% python3 -q
>>> import numpy as np
>>> import numpy.linalg as la
>>> np.set_printoptions(precision=1, suppress=True, linewidth=100)
>>> mat = np.loadtxt("w.csv", delimiter=",")
>>> mat
array([[-3., -4.],
       [ 2.,  1.],
       [ 4.,  3.],
       [ 7.,  6.],
       [-2., -3.]])
>>> out = np.c_[mat[:, :1] @ np.array([[1]]), np.array([-4, -1, -3, 0, 5])]
>>> out
array([[-3., -4.],
       [ 2., -1.],
       [ 4., -3.],
       [ 7.,  0.],
       [-2.,  5.]])
>>> np.round(la.norm(la.qr(mat)[0].T @ out, axis=0) ** 2 / ((out ** 2).sum(axis=0) + 1e-12), 1) + 0
array([1., 0.])
>>> la.matrix_rank(np.c_[mat, out])
np.int64(3)
>>> X = np.array([[0, 0, 0, 0, 0],
...     [0, 0, 2, 1, 0],
...     [0, 0, 0, 2, 1],
...     [0, 0, 0, 0, 1],
...     [0, 0, 0, 0, 0]])
>>> round(float(la.eigvals(X).sum().real), 1)
0.0
>>> la.eigvals(X)
array([0., 0., 0., 0., 0.])
>>> round(la.det(X[::-1]), 1)
np.float64(0.0)
>>> np.kron(np.eye(2, dtype=int), X)
array([[0, 0, 0, 0, 0, 0, 0, 0, 0, 0],
       [0, 0, 2, 1, 0, 0, 0, 0, 0, 0],
       [0, 0, 0, 2, 1, 0, 0, 0, 0, 0],
       [0, 0, 0, 0, 1, 0, 0, 0, 0, 0],
       [0, 0, 0, 0, 0, 0, 0, 0, 0, 0],
       [0, 0, 0, 0, 0, 0, 0, 0, 0, 0],
       [0, 0, 0, 0, 0, 0, 0, 2, 1, 0],
       [0, 0, 0, 0, 0, 0, 0, 0, 2, 1],
       [0, 0, 0, 0, 0, 0, 0, 0, 0, 1],
       [0, 0, 0, 0, 0, 0, 0, 0, 0, 0]])
>>> round(float(la.det(2 * X)), 1), np.round(la.det(X), 1)
(0.0, np.float64(0.0))
>>> np.poly(X)
array([1., 0., 0., 0., 0., 0.])
>>> left, s, Vh = la.svd(X, full_matrices=False)
>>> np.abs(Vh[0])
array([0. , 0. , 0.5, 0.8, 0.3])
>>> np.cumsum(s ** 2) / np.sum(s ** 2)
array([0.6, 0.9, 1. , 1. , 1. ])
>>> left.shape, s.shape, Vh.shape
((5, 5), (5,), (5, 5))
>>> np.abs(left[:, 0]).round(6).argmax()
np.int64(2)
>>> np.round(left.T @ X @ Vh.T, 1) + 0
array([[2.7, 0. , 0. , 0. , 0. ],
       [0. , 1.8, 0. , 0. , 0. ],
       [0. , 0. , 0.8, 0. , 0. ],
       [0. , 0. , 0. , 0. , 0. ],
       [0. , 0. , 0. , 0. , 0. ]])
>>> np.round(np.sqrt((s ** 2).sum()), 1), np.round(la.norm(X), 1)
(np.float64(3.3), np.float64(3.3))
>>> rng = np.random.default_rng(31514)
>>> lab = rng.permutation(5)
>>> lab
array([4, 0, 2, 3, 1])
>>> out = X[lab][:, lab]
>>> np.sort(np.abs(la.eigvals(out)))
array([0., 0., 0., 0., 0.])
>>> J = np.loadtxt("out4.csv", delimiter=",")
>>> J
array([[  3.,   0.,  -3.],
       [  2.,  -1.,  -3.],
       [  0.,   0.,  -3.],
       [  2.,   1.,  -5.],
       [ -1.,   0.,  -2.],
       [ -1.,  -3.,  -5.],
       [ -1.,  -3.,  -7.],
       [ -1.,  -5.,  -8.],
       [ -2.,  -5.,  -7.],
       [ -5.,  -7.,  -7.],
       [ -5.,  -9.,  -7.],
       [ -8.,  -9.,  -5.],
       [ -5.,  -8.,  -8.],
       [ -2., -11.,  -6.],
       [ -3., -14.,  -6.],
       [  0., -12.,  -6.],
       [  1., -14.,  -6.],
       [  4., -13.,  -9.],
       [  7., -14., -10.],
       [  9., -15.,  -8.],
       [ 10., -16.,  -7.],
       [  8., -19.,  -7.],
       [  9., -22.,  -7.],
       [ 11., -24.,  -4.],
       [  9., -26.,  -4.],
       [  7., -29.,  -5.],
       [  6., -30.,  -3.]])
>>> gram = J.T @ J
>>> np.diag(gram)
array([ 856., 5686., 1032.])
>>> la.svd(J, compute_uv=False) ** 2
array([6684.9,  617. ,  272.1])
>>> np.trace(gram), (J ** 2).sum()
(np.float64(7574.0), np.float64(7574.0))
>>> (J @ J.T).shape
(27, 27)
>>> P = J @ la.solve(J.T @ J, J.T)
>>> np.round(np.trace(P), 1)
np.float64(3.0)
>>> np.round(P @ J[:, 0], 1) + 0
array([ 3.,  2.,  0.,  2., -1., -1., -1., -1., -2., -5., -5., -8., -5., -2., -3.,  0.,  1.,  4.,
        7.,  9., 10.,  8.,  9., 11.,  9.,  7.,  6.])
